>>> import numpy as np
>>> np.set_printoptions(precision=1, suppress=True, linewidth=160, sign=" ")
>>> B = np.array([[-2], [2], [-1], [1]])
>>> m1 = np.block([[np.zeros((4, 4)), B], [B.T, np.zeros((1, 1))]])
>>> m1
array([[ 0.,  0.,  0.,  0., -2.],
       [ 0.,  0.,  0.,  0.,  2.],
       [ 0.,  0.,  0.,  0., -1.],
       [ 0.,  0.,  0.,  0.,  1.],
       [-2.,  2., -1.,  1.,  0.]])
>>> rk = np.linalg.matrix_rank(m1)
>>> rk
np.int64(2)
>>> ns = np.linalg.svd(m1)[2][rk:].T
>>> np.allclose(m1 @ ns, 0)
True
>>> [int(np.linalg.matrix_rank(np.delete(m1, i, axis=0))) for i in range(5)]
[2, 2, 2, 2, 1]
>>> np.round(np.linalg.eigvalsh(m1).min(), 1)
np.float64(-3.2)
>>> w, evecs = np.linalg.eigh(m1)
>>> x0 = np.array([-3, -1, 3, 3, 0])
>>> x0 @ m1 @ x0
np.float64(0.0)
>>> np.abs(m1).sum(axis=1).max(), round(np.abs(w).max(), 1)
(np.float64(6.0), np.float64(3.2))
>>> B = np.array([[1, 0, -1, -1],
...     [0, -1, 2, -1],
...     [-1, 2, -2, 2],
...     [1, 1, -1, 2],
...     [2, 0, -2, 2],
...     [-1, 0, 2, 0],
...     [-2, -2, 2, -1]])
>>> basis = np.array([[-2, 2, 1, 1, 2, 1, 0, -1, 1, 2],
...     [2, 0, 0, 2, 1, 0, -2, 0, 2, 2],
...     [-2, 1, 0, 2, -1, 1, 1, 1, -2, 1],
...     [0, 0, 2, -1, 2, -1, -2, 2, -2, -1]])
>>> W0 = B @ basis
>>> W0
array([[  0,   1,  -1,   0,   1,   1,   1,  -4,   5,   2],
       [ -6,   2,  -2,   3,  -5,   3,   6,   0,  -4,   1],
       [ 10,  -4,   3,  -3,   6,  -5, -10,   3,   3,  -2],
       [  2,   1,   5,  -1,   8,  -2,  -7,   2,   1,   1],
       [  0,   2,   6,  -4,  10,  -2,  -6,   0,   2,   0],
       [ -2,   0,  -1,   3,  -4,   1,   2,   3,  -5,   0],
       [ -4,  -2,  -4,  -1, -10,   1,   8,   2,  -8,  -5]])
>>> left, sig, VT = np.linalg.svd(W0, full_matrices=False)
>>> np.round(np.abs(VT[0]), 1) + 0
array([ 0.3,  0. ,  0.3,  0.2,  0.6,  0.2,  0.5,  0. ,  0.3,  0.1])
>>> np.abs(left[:, 0]).round(6).argmax()
np.int64(2)
>>> (sig > 1e-8).sum()
np.int64(4)
>>> left.shape, sig.shape, VT.shape
((7, 7), (7,), (7, 10))
>>> np.round(left.T @ W0 @ VT.T, 1) + 0
array([[ 30.6,   0. ,   0. ,   0. ,   0. ,   0. ,   0. ],
       [  0. ,  12.7,   0. ,   0. ,   0. ,   0. ,   0. ],
       [  0. ,   0. ,   9.6,   0. ,   0. ,   0. ,   0. ],
       [  0. ,   0. ,   0. ,   6. ,   0. ,   0. ,   0. ],
       [  0. ,   0. ,   0. ,   0. ,   0. ,   0. ,   0. ],
       [  0. ,   0. ,   0. ,   0. ,   0. ,   0. ,   0. ],
       [  0. ,   0. ,   0. ,   0. ,   0. ,   0. ,   0. ]])
>>> np.cumsum(sig ** 2) / np.sum(sig ** 2)
array([ 0.8,  0.9,  1. ,  1. ,  1. ,  1. ,  1. ])
>>> np.round(sig / sig[0], 1) + 0
array([ 1. ,  0.4,  0.3,  0.2,  0. ,  0. ,  0. ])
